% python3 -q
>>> import numpy as np
>>> from numpy import linalg as LA
>>> np.set_printoptions(suppress=True, linewidth=140)
>>> M = np.load("arr.npy")
>>> M
array([[1, 5, 0, 0, 0, 0],
       [3, 4, 0, 0, 0, 0],
       [2, 4, 0, 0, 0, 0],
       [0, 0, 1, 5, 0, 0],
       [0, 0, 3, 4, 0, 0],
       [0, 0, 2, 4, 0, 0],
       [0, 0, 0, 0, 1, 5],
       [0, 0, 0, 0, 3, 4],
       [0, 0, 0, 0, 2, 4]])
>>> r0, g = M[4], M[0]
>>> r0 @ r0
np.int64(25)
>>> pr = (r0 @ g) / (r0 @ r0) * r0
>>> np.outer(r0, g)
array([[ 0,  0,  0,  0,  0,  0],
       [ 0,  0,  0,  0,  0,  0],
       [ 3, 15,  0,  0,  0,  0],
       [ 4, 20,  0,  0,  0,  0],
       [ 0,  0,  0,  0,  0,  0],
       [ 0,  0,  0,  0,  0,  0]])
>>> g - pr
array([1., 5., 0., 0., 0., 0.])
>>> (g - pr) @ r0
np.float64(0.0)
>>> LA.matrix_rank(np.outer(r0, g))
np.int64(1)
>>> other = M / LA.norm(M, axis=1, keepdims=True)
>>> gram = other @ other.T
>>> gram[8].round(2)
array([0.  , 0.  , 0.  , 0.  , 0.  , 0.  , 0.96, 0.98, 1.  ])
>>> np.argwhere(np.triu(np.abs(gram) > 0.95, 1))
array([[0, 2],
       [1, 2],
       [3, 5],
       [4, 5],
       [6, 8],
       [7, 8]])
>>> gram.round(2)
array([[1.  , 0.9 , 0.96, 0.  , 0.  , 0.  , 0.  , 0.  , 0.  ],
       [0.9 , 1.  , 0.98, 0.  , 0.  , 0.  , 0.  , 0.  , 0.  ],
       [0.96, 0.98, 1.  , 0.  , 0.  , 0.  , 0.  , 0.  , 0.  ],
       [0.  , 0.  , 0.  , 1.  , 0.9 , 0.96, 0.  , 0.  , 0.  ],
       [0.  , 0.  , 0.  , 0.9 , 1.  , 0.98, 0.  , 0.  , 0.  ],
       [0.  , 0.  , 0.  , 0.96, 0.98, 1.  , 0.  , 0.  , 0.  ],
       [0.  , 0.  , 0.  , 0.  , 0.  , 0.  , 1.  , 0.9 , 0.96],
       [0.  , 0.  , 0.  , 0.  , 0.  , 0.  , 0.9 , 1.  , 0.98],
       [0.  , 0.  , 0.  , 0.  , 0.  , 0.  , 0.96, 0.98, 1.  ]])
>>> (gram - 2 * np.eye(9)).round(6).argmax(axis=1)
array([2, 2, 1, 5, 5, 4, 8, 8, 7])
>>> np.flatnonzero(LA.matrix_power((gram != 0) + (gram.T != 0) + np.eye(9), 9)[8])
array([6, 7, 8])
>>> np.round(gram @ gram, 2)
array([[2.74, 2.75, 2.82, 0.  , 0.  , 0.  , 0.  , 0.  , 0.  ],
       [2.75, 2.78, 2.84, 0.  , 0.  , 0.  , 0.  , 0.  , 0.  ],
       [2.82, 2.84, 2.9 , 0.  , 0.  , 0.  , 0.  , 0.  , 0.  ],
       [0.  , 0.  , 0.  , 2.74, 2.75, 2.82, 0.  , 0.  , 0.  ],
       [0.  , 0.  , 0.  , 2.75, 2.78, 2.84, 0.  , 0.  , 0.  ],
       [0.  , 0.  , 0.  , 2.82, 2.84, 2.9 , 0.  , 0.  , 0.  ],
       [0.  , 0.  , 0.  , 0.  , 0.  , 0.  , 2.74, 2.75, 2.82],
       [0.  , 0.  , 0.  , 0.  , 0.  , 0.  , 2.75, 2.78, 2.84],
       [0.  , 0.  , 0.  , 0.  , 0.  , 0.  , 2.82, 2.84, 2.9 ]])
>>> round(float(LA.det(gram)), 2)
0.0
>>> O, V = LA.qr(M[:, :1])[0], LA.qr(M[:, 1:])[0]
>>> s = LA.svd(O.T @ V, compute_uv=False)
>>> s.round(2)
array([0.88])
>>> round(float(LA.norm(O @ O.T - V @ V.T, 2)), 2)
1.0
>>> np.round(np.degrees(np.arccos(s.clip(0, 1))), 2)
array([27.75])
>>> rng = np.random.default_rng(759580)
>>> lab = rng.permutation(6)
>>> other = M[:, lab] * rng.choice([-1, 1], 6)
>>> other
array([[ 0,  1, -5,  0,  0,  0],
       [ 0,  3, -4,  0,  0,  0],
       [ 0,  2, -4,  0,  0,  0],
       [ 1,  0,  0,  0,  0,  5],
       [ 3,  0,  0,  0,  0,  4],
       [ 2,  0,  0,  0,  0,  4],
       [ 0,  0,  0,  5, -1,  0],
       [ 0,  0,  0,  4, -3,  0],
       [ 0,  0,  0,  4, -2,  0]])
>>> U, _, vt = LA.svd(M.T @ other)
>>> np.round(LA.lstsq(M, other)[0], 2) + 0
array([[ 0.,  1.,  0.,  0.,  0.,  0.],
       [ 0.,  0., -1.,  0.,  0.,  0.],
       [ 1.,  0.,  0.,  0.,  0.,  0.],
       [ 0.,  0.,  0.,  0.,  0.,  1.],
       [ 0.,  0.,  0.,  0., -1.,  0.],
       [ 0.,  0.,  0.,  1.,  0.,  0.]])
>>> data = np.loadtxt("m.csv", delimiter=",")
>>> data.round(2)
array([[ 4.16,  0.62,  0.81,  1.19, -0.14, -0.99,  1.24,  0.48],
       [ 0.62,  1.55, -1.86,  5.69,  2.85,  0.88, -0.3 ,  1.35],
       [ 0.81, -1.86,  5.18, -0.21, -0.28,  0.41, -1.8 , -0.82],
       [ 1.19,  5.69, -0.21, -1.02, -4.69,  1.33,  1.03, -1.19],
       [-0.14,  2.85, -0.28, -4.69,  1.56,  0.61,  0.15, -1.36],
       [-0.99,  0.88,  0.41,  1.33,  0.61,  4.39, -0.62, -0.45],
       [ 1.24, -0.3 , -1.8 ,  1.03,  0.15, -0.62,  2.68, -1.75],
       [ 0.48,  1.35, -0.82, -1.19, -1.36, -0.45, -1.75,  4.5 ]])
>>> # rows and columns are dependent
>>> P = M @ LA.solve(M.T @ M, M.T)
>>> np.round(P @ M[:, 1], 2)
array([5., 4., 4., 0., 0., 0., 0., 0., 0.])
>>> np.round(np.diag(P), 2)
array([0.91, 0.79, 0.3 , 0.91, 0.79, 0.3 , 0.91, 0.79, 0.3 ])
>>> np.allclose(P @ P, P)
True
>>> np.round(LA.eigvalsh(P), 2) + 0
array([0., 0., 0., 1., 1., 1., 1., 1., 1.])
>>> arr = np.loadtxt("block4.csv", delimiter=",")
>>> arr
array([[  0.05,  -6.75,  -1.23,   0.83,  -1.26,   2.57,   2.21],
       [ -0.04,   0.01,   0.05,  -0.02,   0.04,   0.04,  -0.13],
       [ -1.26,  -4.78,  -4.58,  -1.1 ,  -1.81,   0.42,   3.1 ],
       [  0.76,  -7.01,   1.64,   2.95,   0.38,   4.58,   0.99],
       [ -0.43,  -5.1 ,  -1.5 ,   0.99,   0.05,   2.29,   1.45],
       [ -0.96,  -6.41,  -4.  ,  -1.23,  -3.16,   0.73,   4.13],
       [ -0.53,  -3.17,  -2.07,   1.07,   1.59,   2.37,   0.32],
       [  0.44,  -3.39,   1.13,  -0.36,  -3.01,   0.24,   1.94],
       [ -0.17,  -4.94,  -1.51,   1.11,   0.01,   2.59,   1.48],
       [ -0.3 ,  -4.81,  -1.71,   0.86,   0.12,   2.43,   1.56],
       [  0.02,  -8.45,  -0.75,   2.5 ,   0.43,   4.57,   1.82],
       [ -0.54,  -3.37,  -1.87,  -0.65,  -1.76,   0.19,   2.14],
       [ -0.81,  -8.24,  -3.47,   0.49,  -1.5 ,   2.68,   3.48],
       [  0.36,  -3.64,   0.95,   1.49,   0.18,   2.13,   0.42],
       [ -1.16,  -4.8 ,  -4.7 ,   0.58,   1.25,   2.48,   1.45],
       [  0.22,  -3.2 ,   1.03,  -0.22,  -2.95,   0.11,   1.99],
       [ -0.7 , -10.05,  -3.04,   2.18,   0.26,   4.76,   2.82],
       [  0.09,  -1.79,   0.35,   1.43,   1.66,   1.94,  -0.68],
       [  0.46,  -3.58,   0.8 ,   1.37,   0.3 ,   2.16,   0.35],
       [ -0.54,  -3.1 ,  -2.01,  -0.64,  -1.79,   0.33,   2.  ],
       [  0.71,  -6.87,   1.81,   2.97,   0.5 ,   4.51,   0.66],
       [  0.78,  -7.09,   1.81,   3.02,   0.61,   4.38,   0.75],
       [  0.37,  -3.48,   0.67,   3.22,   3.45,   4.03,  -1.13],
       [ -0.37,  -3.19,  -2.1 ,   1.1 ,   1.53,   2.34,   0.61],
       [ -0.01,   0.06,  -0.16,  -0.07,   0.2 ,  -0.07,   0.05],
       [ -1.29,  -4.71,  -4.56,   0.63,   1.35,   2.59,   1.29],
       [ -0.44,  -5.01,  -1.73,   2.64,   3.06,   4.45,  -0.07],
       [  0.89,  -7.07,   1.72,   3.11,   0.63,   4.35,   0.67],
       [  0.36,  -1.71,   0.59,   1.38,   1.64,   2.23,  -0.6 ],
       [ -0.38,  -5.09,  -1.55,   1.04,   0.23,   2.56,   1.5 ],
       [  0.65,  -5.37,   1.33,   1.42,  -1.04,   2.14,   1.37],
       [  0.35,  -3.49,   0.69,   3.17,   3.37,   4.26,  -1.24],
       [ -1.16,  -6.58,  -4.  ,   2.2 ,   3.  ,   4.52,   0.66],
       [ -0.23,   0.  ,   0.1 ,  -0.11,   0.11,  -0.07,   0.01]])
>>> O, V = LA.qr(arr[:, :6])[0], LA.qr(arr[:, 6:])[0]
>>> s = LA.svd(O.T @ V, compute_uv=False)
>>> s.round(2)
array([1.])
>>> np.round(np.degrees(np.arccos(s.clip(0, 1))), 2)
array([3.38])
>>> round(LA.norm(O @ O.T - V @ V.T, 2), 2)
np.float64(1.0)
>>> other = np.c_[arr[:, :5] @ np.array([[0, 1, 0, 2, 1],
...     [1, 1, 1, 1, 0],
...     [0, 0, 2, 0, 0],
...     [0, 0, 1, 2, 2],
...     [0, 2, 0, 0, 1]]), np.array([1, 1, 1, 2, 0, 1, 2, 0, 1, 2, 1, 2, 1, 3, 0, 3, 3, 2, 2, 2, 3, 3, 2, 2, 2, 2, 3, 3, 3, 0, 2, 3, 3, 1])]
>>> other.round(2)
array([[ -6.75,  -9.22,  -8.38,  -4.99,   0.45,   1.  ],
       [  0.01,   0.05,   0.09,  -0.11,  -0.04,   1.  ],
       [ -4.78,  -9.66, -15.04,  -9.5 ,  -5.27,   1.  ],
       [ -7.01,  -5.49,  -0.78,   0.41,   7.04,   2.  ],
       [ -5.1 ,  -5.43,  -7.11,  -3.98,   1.6 ,   0.  ],
       [ -6.41, -13.69, -15.64, -10.79,  -6.58,   1.  ],
       [ -3.17,  -0.52,  -6.24,  -2.09,   3.2 ,   2.  ],
       [ -3.39,  -8.97,  -1.49,  -3.23,  -3.29,   0.  ],
       [ -4.94,  -5.09,  -6.85,  -3.06,   2.06,   1.  ],
       [ -4.81,  -4.87,  -7.37,  -3.69,   1.54,   2.  ],
       [ -8.45,  -7.57,  -7.45,  -3.41,   5.45,   1.  ],
       [ -3.37,  -7.43,  -7.76,  -5.75,  -3.6 ,   2.  ],
       [ -8.24, -12.05, -14.69,  -8.88,  -1.33,   1.  ],
       [ -3.64,  -2.92,  -0.25,   0.06,   3.52,   3.  ],
       [ -4.8 ,  -3.46, -13.62,  -5.96,   1.25,   0.  ],
       [ -3.2 ,  -8.88,  -1.36,  -3.2 ,  -3.17,   3.  ],
       [-10.05, -10.23, -13.95,  -7.09,   3.92,   3.  ],
       [ -1.79,   1.62,   0.34,   1.25,   4.61,   2.  ],
       [ -3.58,  -2.52,  -0.61,   0.08,   3.5 ,   2.  ],
       [ -3.1 ,  -7.22,  -7.76,  -5.46,  -3.61,   2.  ],
       [ -6.87,  -5.16,  -0.28,   0.49,   7.15,   3.  ],
       [ -7.09,  -5.09,  -0.45,   0.51,   7.43,   3.  ],
       [ -3.48,   3.79,   1.08,   3.7 ,  10.26,   2.  ],
       [ -3.19,  -0.5 ,  -6.29,  -1.73,   3.36,   2.  ],
       [  0.06,   0.45,  -0.33,  -0.1 ,   0.05,   2.  ],
       [ -4.71,  -3.3 , -13.2 ,  -6.03,   1.32,   2.  ],
       [ -5.01,   0.67,  -5.83,  -0.61,   7.9 ,   3.  ],
       [ -7.07,  -4.92,  -0.52,   0.93,   7.74,   3.  ],
       [ -1.71,   1.93,   0.85,   1.77,   4.76,   3.  ],
       [ -5.09,  -5.01,  -7.15,  -3.77,   1.93,   0.  ],
       [ -5.37,  -6.8 ,  -1.29,  -1.23,   2.45,   2.  ],
       [ -3.49,   3.6 ,   1.06,   3.55,  10.06,   3.  ],
       [ -6.58,  -1.74, -12.38,  -4.5 ,   6.24,   3.  ],
       [  0.  ,  -0.01,   0.09,  -0.68,  -0.34,   1.  ]])
>>> np.round(LA.norm(LA.qr(arr)[0].T @ other, axis=0) ** 2 / ((other ** 2).sum(axis=0) + 1e-12), 2)
array([1.  , 1.  , 1.  , 1.  , 1.  , 0.74])
>>> LA.matrix_rank(other)
np.int64(6)
>>> U, s, vt = LA.svd(arr)
>>> s.round(2)
array([36.12, 15.49, 10.96,  0.69,  0.54,  0.5 ,  0.4 ])
>>> other = U[:, :3] @ np.diag(s[:3]) @ vt[:3]
>>> LA.matrix_rank(other)
np.int64(3)
>>> round(np.abs(arr - other).max(), 2)
np.float64(0.22)
>>> mat = np.load("out0.npy")
>>> mat
array([[ 1.7 ,  0.89,  0.8 ,  0.3 ,  0.7 ,  0.4 ],
       [-0.7 , -2.1 , -0.3 , -0.7 ,  0.9 ,  0.8 ],
       [ 0.2 , -3.35, -0.2 , -1.1 ,  0.  , -0.6 ],
       [ 0.8 , -4.2 ,  0.2 , -1.4 ,  0.5 ,  1.3 ],
       [-1.5 , -3.59, -0.3 , -1.2 , -1.3 ,  0.8 ],
       [ 0.9 , -4.51, -0.9 , -1.5 , -0.1 , -2.2 ],
       [-0.4 , -1.2 , -0.5 , -0.4 , -0.3 , -0.3 ],
       [-1.6 ,  2.4 ,  0.2 ,  0.8 ,  0.8 , -0.3 ],
       [ 0.6 , -3.92, -0.4 , -1.3 ,  0.1 , -1.3 ],
       [ 0.  , -5.97, -0.8 , -2.  ,  0.1 , -1.  ],
       [-0.8 , -0.6 , -0.1 , -0.2 ,  1.1 ,  0.  ],
       [ 0.5 , -0.31, -0.7 , -0.1 , -0.1 , -0.5 ],
       [ 1.4 ,  0.6 ,  0.5 ,  0.2 ,  0.3 ,  0.2 ],
       [ 1.1 ,  1.77, -0.3 ,  0.6 ,  0.8 ,  0.  ],
       [-0.5 , -1.76, -0.5 , -0.6 ,  0.4 , -1.2 ],
       [ 1.7 , -4.21,  1.1 , -1.4 , -0.4 ,  0.7 ],
       [-0.3 , -1.22,  0.5 , -0.4 ,  0.7 , -0.3 ],
       [ 1.2 ,  0.26,  1.8 ,  0.1 , -0.6 , -0.5 ],
       [-1.2 ,  0.89,  1.2 ,  0.3 , -0.2 , -1.2 ],
       [ 0.2 ,  2.71,  1.6 ,  0.9 ,  0.7 , -2.8 ],
       [ 1.2 ,  4.78,  0.5 ,  1.6 , -0.7 ,  1.4 ],
       [ 0.8 ,  0.92, -0.1 ,  0.3 , -1.9 , -1.8 ],
       [-0.7 , -1.81, -0.2 , -0.6 , -1.2 , -0.5 ],
       [ 2.8 ,  2.67,  1.4 ,  0.9 , -0.9 , -0.3 ],
       [-0.4 ,  1.79, -0.3 ,  0.6 , -0.4 , -0.5 ],
       [ 0.5 , -4.8 ,  0.4 , -1.6 ,  0.5 , -0.4 ],
       [-1.2 , -2.05, -0.1 , -0.7 ,  1.1 ,  0.  ],
       [-0.3 , -0.6 ,  0.1 , -0.2 ,  1.4 ,  0.4 ],
       [-0.3 ,  1.19, -0.5 ,  0.4 ,  0.7 , -0.2 ],
       [ 0.2 , -0.31,  0.5 , -0.1 ,  0.2 ,  0.1 ],
       [-0.4 , -0.6 , -0.9 , -0.2 , -1.  , -0.2 ],
       [-1.1 , -0.27,  1.9 , -0.1 , -0.7 ,  0.3 ],
       [ 0.1 ,  2.08,  0.6 ,  0.7 , -0.4 ,  1.2 ],
       [ 0.1 , -1.53, -0.4 , -0.5 , -1.7 , -2.5 ],
       [ 0.  ,  1.21,  0.7 ,  0.4 ,  1.2 , -1.4 ],
       [-0.9 ,  0.32, -2.  ,  0.1 , -0.3 , -1.5 ],
       [ 0.7 , -0.61, -0.1 , -0.2 , -1.7 ,  0.  ],
       [-0.4 , -3.63,  0.5 , -1.2 , -1.  ,  0.3 ]])
>>> basis = mat[[32, 12]].astype(float)
>>> for _ in range(7):
...     lab = LA.norm(mat[:, None] - basis, axis=-1).argmin(axis=1)
...     basis = np.array([mat[lab == j].mean(axis=0) for j in range(2)])
... 
>>> lab
array([0, 1, 1, 1, 1, 1, 1, 0, 1, 1, 0, 0, 0, 0, 1, 1, 1, 0, 0, 0, 0, 0, 1, 0, 0, 1, 1, 0, 0, 0, 0, 0, 0, 1, 0, 0, 0, 1])
>>> np.round(basis[1] - basis[0], 2)
array([-0.28, -4.08, -0.43, -1.36, -0.06, -0.07])
>>> J = np.load("sample10.npy")
>>> J
array([[-1.,  0.,  0.,  0.,  0.],
       [ 0.,  3.,  4.,  0.,  0.],
       [ 0.,  4.,  3.,  0.,  0.],
       [ 0.,  0.,  0., -1.,  0.],
       [ 0.,  0.,  0.,  0., -1.]])
>>> # symmetric
>>> [round(float(LA.det(J[:i, :i])), 2) + 0 for i in range(1, 6)]
[-1.0, -3.0, 7.0, -7.0, 7.0]
>>> np.all(LA.eigvalsh(J) > 0)
np.False_
>>> round(LA.eigvalsh(J).min(), 2)
np.float64(-1.0)
